>>> import numpy as np
>>> from numpy import linalg as LA
>>> np.set_printoptions(precision=3, suppress=True, linewidth=160, sign=" ")
>>> A2 = np.array([[1, 1, 0, 1], [0, 0, 3, 0], [1, 1, 0, 0], [1, 0, 1, 1]])
>>> C = np.array([[5, 0], [5, 4]])
>>> feats = np.block([[A2, np.array([[-2, 0], [1, -1], [2, -1], [-1, 2]])], [np.zeros((2, 4)), C]])
>>> feats
array([[ 1.,  1.,  0.,  1., -2.,  0.],
       [ 0.,  0.,  3.,  0.,  1., -1.],
       [ 1.,  1.,  0.,  0.,  2., -1.],
       [ 1.,  0.,  1.,  1., -1.,  2.],
       [ 0.,  0.,  0.,  0.,  5.,  0.],
       [ 0.,  0.,  0.,  0.,  5.,  4.]])
>>> A2 = feats / LA.norm(feats, axis=1, keepdims=True)
>>> gram = A2 @ A2.T
>>> np.argwhere(np.triu(np.abs(gram) > 0.95, 1))
array([], shape=(0, 2), dtype=int64)
>>> (gram - 2 * np.eye(6)).round(6).argmax(axis=1)
array([ 3,  2,  4,  0,  5,  4])
>>> LA.norm(A2, axis=1)
array([ 1.,  1.,  1.,  1.,  1.,  1.])
>>> rng = np.random.default_rng(97241)
>>> idx = rng.permutation(6)
>>> idx
array([ 2,  3,  0,  1,  5,  4])
>>> A2 = feats[idx][:, idx]
>>> np.sort(np.abs(LA.eigvals(A2)))
array([ 0.983,  0.983,  1.156,  2.685,  4.   ,  5.   ])
>>> print(np.allclose(A2, feats))
False
>>> np.diag(A2)
array([ 0.,  1.,  1.,  0.,  4.,  5.])
>>> r0 = np.array([3, 0, -3, -1, -1, -2])
>>> A2 = feats + np.outer(r0, np.eye(6)[4])
>>> print(LA.matrix_rank(LA.inv(A2) - LA.inv(feats), tol=1e-8))
1
>>> np.round(LA.det(A2) / LA.det(feats), 3), round(1 + LA.solve(feats, r0)[4], 3)
(np.float64(0.8), np.float64(0.8))
>>> LA.matrix_rank(A2 - feats)
np.int64(1)
>>> J = np.load("data.npy")
>>> print(J)
[[ 2  1  0  0  3  3  3  2  1]
 [ 3  2  1  3  3  2  2  2  2]
 [ 0  2  3  2  2  0  0  3  2]
 [ 1  3  0  2  2  3  2  0  2]
 [ 2  0  2  2  1  2  3  1  2]
 [ 0  3  1  2  0  3  3  3  3]
 [ 0  3  2  3  0  2  2  0  2]
 [ 0  3  3  3  3  2  2  3  3]
 [ 0  2  3  3  0  1  2  3  0]]
>>> (J + J.T) / 2
array([[ 2. ,  2. ,  0. ,  0.5,  2.5,  1.5,  1.5,  1. ,  0.5],
       [ 2. ,  2. ,  1.5,  3. ,  1.5,  2.5,  2.5,  2.5,  2. ],
       [ 0. ,  1.5,  3. ,  1. ,  2. ,  0.5,  1. ,  3. ,  2.5],
       [ 0.5,  3. ,  1. ,  2. ,  2. ,  2.5,  2.5,  1.5,  2.5],
       [ 2.5,  1.5,  2. ,  2. ,  1. ,  1. ,  1.5,  2. ,  1. ],
       [ 1.5,  2.5,  0.5,  2.5,  1. ,  3. ,  2.5,  2.5,  2. ],
       [ 1.5,  2.5,  1. ,  2.5,  1.5,  2.5,  2. ,  1. ,  2. ],
       [ 1. ,  2.5,  3. ,  1.5,  2. ,  2.5,  1. ,  3. ,  3. ],
       [ 0.5,  2. ,  2.5,  2.5,  1. ,  2. ,  2. ,  3. ,  0. ]])
>>> print(np.trace(J))
18
>>> np.allclose(J @ J.T, J.T @ J)
False
>>> LA.determinant(J)
Traceback (most recent call last):
  File "<python-input-29>", line 1, in <module>
    LA.determinant(J)
    ^^^^^^^^^^^^^^
AttributeError: module 'numpy.linalg' has no attribute 'determinant'
>>> np.allclose(J, J.T)
False
>>> J @ J
array([[ 13,  30,  25,  33,  18,  34,  38,  27,  31],
       [ 21,  40,  29,  42,  32,  44,  46,  34,  37],
       [ 12,  29,  30,  35,  27,  22,  24,  30,  27],
       [ 17,  32,  20,  35,  18,  34,  36,  25,  28],
       [  8,  34,  25,  32,  18,  30,  31,  26,  27],
       [ 11,  47,  33,  48,  24,  36,  37,  36,  36],
       [ 12,  35,  21,  35,  19,  27,  26,  24,  26],
       [ 18,  48,  42,  55,  33,  40,  43,  42,  43],
       [  9,  37,  25,  35,  27,  26,  23,  25,  32]])
>>> LA.matrix_power(J, 3)
array([[ 185,  581,  425,  598,  344,  497,  513,  455,  484],
       [ 268,  731,  540,  765,  459,  662,  689,  586,  633],
       [ 200,  517,  414,  558,  370,  454,  473,  436,  458],
       [ 201,  567,  393,  577,  350,  508,  519,  437,  476],
       [ 186,  537,  396,  564,  336,  455,  468,  426,  456],
       [ 259,  714,  520,  750,  468,  609,  621,  563,  605],
       [ 202,  512,  365,  537,  344,  456,  466,  407,  437],
       [ 301,  824,  621,  868,  551,  714,  735,  666,  706],
       [ 218,  524,  409,  577,  360,  466,  490,  443,  456]])
